$ ipython --no-banner

In [1]: import numpy as np

In [2]: from numpy import linalg as LA

In [3]: np.set_printoptions(precision=2, suppress=True, linewidth=140)

In [4]: def tidy(a):
   ...:     return np.round(a, 2) + 0
   ...: 

In [5]: m1 = np.load("block11.npy")

In [6]: tidy(m1)
Out[6]: 
array([[ 0.14,  0.49, -0.79, -0.35],
       [-0.09,  0.27, -0.26,  0.92],
       [-0.23,  0.82,  0.52, -0.12],
       [-0.96, -0.15, -0.21, -0.11]])

In [7]: # orthonormal columns

In [8]: rng = np.random.default_rng(40)

In [9]: z = rng.permutation(4)

In [10]: out = m1[:, z] * rng.choice([-1, 1], 4)

In [11]: tidy(out)
Out[11]: 
array([[ 0.49, -0.14, -0.35,  0.79],
       [ 0.27,  0.09,  0.92,  0.26],
       [ 0.82,  0.23, -0.12, -0.52],
       [-0.15,  0.96, -0.11,  0.21]])

In [12]: Uu, _, Vt = LA.svd(m1.T @ out)

In [13]: z
Out[13]: array([1, 0, 3, 2])

In [14]: tidy(LA.matrix_power(out, 3))
Out[14]: 
array([[-0.32,  0.67,  0.59,  0.32],
       [ 0.45, -0.29,  0.13,  0.83],
       [-0.05,  0.51, -0.79,  0.33],
       [ 0.83,  0.45,  0.11, -0.31]])

In [15]: assert out == out.T
ValueError: The truth value of an array with more than one element is ambiguous. Use a.any() or a.all()


In [16]: LA.determinant(out)
AttributeError: module 'numpy.linalg' has no attribute 'determinant'


In [17]: tidy((out + out.T) / 2)
Out[17]: 
array([[ 0.49,  0.07,  0.23,  0.32],
       [ 0.07,  0.09,  0.58,  0.61],
       [ 0.23,  0.58, -0.12, -0.31],
       [ 0.32,  0.61, -0.31,  0.21]])

In [18]: np.allclose(out, out.T)
Out[18]: False

In [19]: tidy((out - out.T) / 2)
Out[19]: 
array([[ 0.  , -0.2 , -0.58,  0.47],
       [ 0.2 ,  0.  ,  0.35, -0.35],
       [ 0.58, -0.35,  0.  , -0.2 ],
       [-0.47,  0.35,  0.2 ,  0.  ]])

In [20]: out.inv()
AttributeError: 'numpy.ndarray' object has no attribute 'inv'


In [21]: z = rng.integers(0, 2, 4)

In [22]: M = np.triu((z[:, None] == z) & (rng.random((4, 4)) < 0.8), 1).astype(int)

In [23]: M += M.T

In [24]: M
Out[24]: 
array([[0, 1, 0, 1],
       [1, 0, 0, 1],
       [0, 0, 0, 0],
       [1, 1, 0, 0]])

In [25]: M.sum(axis=0)
Out[25]: array([2, 2, 0, 2])

In [26]: M @ M
Out[26]: 
array([[2, 1, 0, 1],
       [1, 2, 0, 1],
       [0, 0, 0, 0],
       [1, 1, 0, 2]])

In [27]: low = np.diag(M.sum(axis=1)) - M

In [28]: LA.matrix_rank(low)
Out[28]: np.int64(2)

In [29]: round(LA.det(low[1:, 1:]))
Out[29]: 0

In [30]: low @ np.ones(4)
Out[30]: array([0., 0., 0., 0.])
